% python3 -q
>>> import numpy as np
>>> np.set_printoptions(suppress=True, linewidth=200)
>>> tidy = lambda a: np.round(a, 3) + 0
>>> K = np.array([[-1.1, 0.5, -1.9, 0.1, 0.3],
...     [1.2, 0.2, -0.6, 1.0, 0.1],
...     [2.6, -1.2, -0.3, 0.9, -0.1],
...     [-0.1, 0.2, -0.3, 1.7, -0.2],
...     [-0.4, -0.5, 1.2, 0.9, 0.2],
...     [-0.6, -0.5, -1.2, -2.2, -0.5],
...     [-1.9, -0.9, 0.5, 0.0, -0.6],
...     [-1.4, -0.3, 0.7, -1.5, -1.9],
...     [0.0, -1.1, 0.2, 2.0, -1.4],
...     [1.0, -1.3, -1.5, -0.3, -0.7],
...     [-1.5, -0.1, 1.1, -1.0, -1.1],
...     [0.1, 0.1, -0.8, 0.1, -2.7],
...     [-0.5, -0.5, 0.3, 0.9, 0.3]])
>>> K[0] *= 20
>>> K
array([[-22. ,  10. , -38. ,   2. ,   6. ],
       [  1.2,   0.2,  -0.6,   1. ,   0.1],
       [  2.6,  -1.2,  -0.3,   0.9,  -0.1],
       [ -0.1,   0.2,  -0.3,   1.7,  -0.2],
       [ -0.4,  -0.5,   1.2,   0.9,   0.2],
       [ -0.6,  -0.5,  -1.2,  -2.2,  -0.5],
       [ -1.9,  -0.9,   0.5,   0. ,  -0.6],
       [ -1.4,  -0.3,   0.7,  -1.5,  -1.9],
       [  0. ,  -1.1,   0.2,   2. ,  -1.4],
       [  1. ,  -1.3,  -1.5,  -0.3,  -0.7],
       [ -1.5,  -0.1,   1.1,  -1. ,  -1.1],
       [  0.1,   0.1,  -0.8,   0.1,  -2.7],
       [ -0.5,  -0.5,   0.3,   0.9,   0.3]])
>>> P = K @ np.linalg.solve(K.T @ K, K.T)
>>> tidy(np.trace(P))
np.float64(5.0)
>>> tidy(P @ K[:, 0])
array([-22. ,   1.2,   2.6,  -0.1,  -0.4,  -0.6,  -1.9,  -1.4,   0. ,   1. ,  -1.5,   0.1,  -0.5])
>>> left, sig, VT = np.linalg.svd(K, full_matrices=False)
>>> (sig > 1e-8).sum()
np.int64(5)
>>> tidy(np.sqrt((sig ** 2).sum())), tidy(np.linalg.norm(K))
(np.float64(46.197), np.float64(46.197))
>>> np.abs(left[:, 0]).round(6).argmax()
np.int64(0)
>>> tidy(left.T @ K @ VT.T)
array([[45.522,  0.   ,  0.   ,  0.   ,  0.   ],
       [ 0.   ,  5.244,  0.   ,  0.   ,  0.   ],
       [ 0.   ,  0.   ,  3.99 ,  0.   ,  0.   ],
       [ 0.   ,  0.   ,  0.   ,  3.772,  0.   ],
       [ 0.   ,  0.   ,  0.   ,  0.   ,  2.063]])
>>> gram = np.cov(K, rowvar=False)
>>> gram.shape
(5, 5)
>>> Xc = K - K.mean(axis=0)
>>> vecs = np.linalg.svd(Xc)[2][:1]
>>> out = Xc - Xc @ vecs.T @ vecs
>>> tidy(np.diag(vecs.T @ vecs))
array([0.231, 0.053, 0.693, 0.001, 0.022])
>>> tidy((Xc @ vecs.T).std(axis=0))
array([12.156])
>>> tidy(out.std(axis=0))
array([1.112, 0.474, 0.645, 1.185, 0.855])
>>> r0 = np.array([3, 4, 5])
>>> tidy(np.convolve(K[6], r0))
array([ -5.7, -10.3, -11.6,  -2.5,   0.7,  -2.4,  -3. ])
>>> tidy(np.correlate(K[6], K[9], "full"))
array([ 1.33,  1.2 ,  2.77,  3.67, -1.06, -1.37,  1.4 ,  0.78, -0.6 ])
>>> data = np.loadtxt("run17.csv", delimiter=",")
>>> data
array([[ 5.951, -7.016,  2.012,  0.702,  2.841],
       [-2.355,  0.352,  0.561,  1.002,  0.522],
       [ 5.357, -6.025,  3.723,  2.057,  3.305],
       [ 3.757, -4.155,  0.934,  0.847,  4.799],
       [ 6.52 , -4.756,  2.962,  3.009,  3.665],
       [ 5.738, -5.772,  1.575,  0.709,  3.624],
       [ 4.973, -6.139,  3.04 ,  2.707,  3.689],
       [ 2.919, -4.317,  2.603,  0.252,  3.824],
       [ 4.787, -4.639,  1.266,  2.772,  2.289],
       [ 5.59 , -4.924,  2.785,  1.369,  3.071],
       [ 3.049, -5.6  ,  1.459,  2.619,  1.966],
       [ 5.442, -5.171,  0.848,  2.024,  3.715],
       [ 3.128, -6.86 ,  2.885,  0.621,  2.207],
       [ 4.255, -6.064,  1.291,  1.375,  3.485],
       [-5.598,  0.144, -0.109,  0.985,  1.568],
       [ 4.385, -5.09 ,  2.059,  3.391,  3.948],
       [ 5.458, -5.166,  3.405,  3.031,  4.149],
       [ 4.129, -6.284,  0.712,  3.394,  3.842],
       [ 3.197, -4.92 ,  2.165,  0.337,  4.711],
       [ 3.641, -5.253,  1.274,  3.118,  4.367],
       [-3.899, -0.759, -1.2  ,  1.133,  2.306],
       [-3.978,  0.667, -0.303,  0.657,  0.651],
       [-3.768,  0.392, -1.475, -0.317,  1.143],
       [ 7.6  , -5.232,  2.399,  0.225,  4.248],
       [-2.228, -0.009, -1.513, -0.631,  1.   ],
       [ 5.006, -4.464,  3.541,  2.771,  4.386],
       [-3.799,  0.856, -1.263,  0.174,  0.507],
       [ 4.159, -5.126,  1.597,  0.721,  3.587],
       [-2.146, -0.744, -0.284,  1.075,  1.933],
       [-3.195,  0.048, -0.523,  0.193, -0.272],
       [-3.446, -0.737, -0.872, -1.107,  1.447],
       [ 5.672, -5.124,  1.783,  1.949,  4.696],
       [ 5.563, -4.317,  2.015,  1.23 ,  5.511]])
>>> d = np.linalg.norm(K[:, None] - K[None], axis=-1)
>>> np.unravel_index(d.round(6).argmax(), d.shape)
(np.int64(0), np.int64(2))
>>> d.shape
(13, 13)
>>> np.flatnonzero(d[12] < d.mean() / 2)
array([ 1,  2,  3,  4,  5,  6,  7,  8,  9, 10, 11, 12])
>>> d.mean(axis=1).argmax()
np.int64(0)
>>> tidy(d[:5, :5])
array([[ 0.   , 45.485, 46.801, 45.116, 46.35 ],
       [45.485,  0.   ,  2.015,  1.536,  2.512],
       [46.801,  2.015,  0.   ,  3.146,  3.439],
       [45.116,  1.536,  3.146,  0.   ,  1.905],
       [46.35 ,  2.512,  3.439,  1.905,  0.   ]])
>>> Xc = (data - data.mean(axis=0)) / data.std(axis=0)
>>> np.argwhere(np.abs(Xc) > 2)
array([[14,  0],
       [29,  4],
       [30,  3]])
>>> tidy(Xc.std(axis=0))
array([1., 1., 1., 1., 1.])
>>> coef = np.linalg.lstsq(np.delete(Xc, 1, axis=1), Xc[:, 1])[0]
>>> tidy(coef)
array([-0.803, -0.106, -0.045, -0.01 ])
>>> tidy(1 - np.var(Xc[:, 1] - np.delete(Xc, 1, axis=1) @ coef))
np.float64(0.861)
>>> x = np.array([-1, -2, 0, -1, -2])
>>> y = data @ x
>>> tidy(np.linalg.lstsq(data, y)[0])
array([-1., -2.,  0., -1., -2.])
>>> try:
...     np.linalg.solve(data, y)
... except np.linalg.LinAlgError as e:
...     print(repr(e))
... 
LinAlgError('Last 2 dimensions of the array must be square')
>>> tidy(np.linalg.solve(data.T @ data, data.T @ y))
array([-1., -2.,  0., -1., -2.])
>>> tidy(np.linalg.pinv(data) @ data)
array([[1., 0., 0., 0., 0.],
       [0., 1., 0., 0., 0.],
       [0., 0., 1., 0., 0.],
       [0., 0., 0., 1., 0.],
       [0., 0., 0., 0., 1.]])
>>> rng = np.random.default_rng(69)
>>> y = y + 0.05 * rng.normal(size=33)
>>> tidy(y)
array([ 1.733, -0.378, -1.841, -5.942, -7.427, -2.099, -2.731, -2.212, -2.863, -3.27 ,  1.627, -4.575,  5.593, -0.436,  1.181, -5.512, -6.4  , -2.616, -3.032, -5.008, -0.322,  0.662,  1.029, -5.827,
        0.869, -7.585,  0.938, -1.777, -1.342,  3.404,  3.141, -6.76 , -9.158])
>>> coef, *_ = np.linalg.lstsq(data, y)
>>> tidy(np.linalg.norm(y - data @ coef))
np.float64(0.204)
>>> tidy(coef)
array([-1.005, -2.009,  0.013, -1.01 , -2.005])
>>> tidy(data.T @ (y - data @ coef))
array([0., 0., 0., 0., 0.])
>>> w1 = np.array([[2, -1, 1], [1, -1, 0], [1, 2, 0], [-2, 1, -2], [-2, 0, 2]])
>>> coef = np.array([9, 8, 1])
>>> H = np.maximum(data @ w1 + coef, 0)
>>> tidy((H > 0).mean(axis=0))
array([0.727, 1.   , 0.818])
>>> np.linalg.matrix_rank(H)
np.int64(3)
>>> W2 = np.array([[0, 3], [3, 2], [1, 1]])
>>> w1 @ W2
array([[-2,  5],
       [-3,  1],
       [ 6,  7],
       [ 1, -6],
       [ 2, -4]])
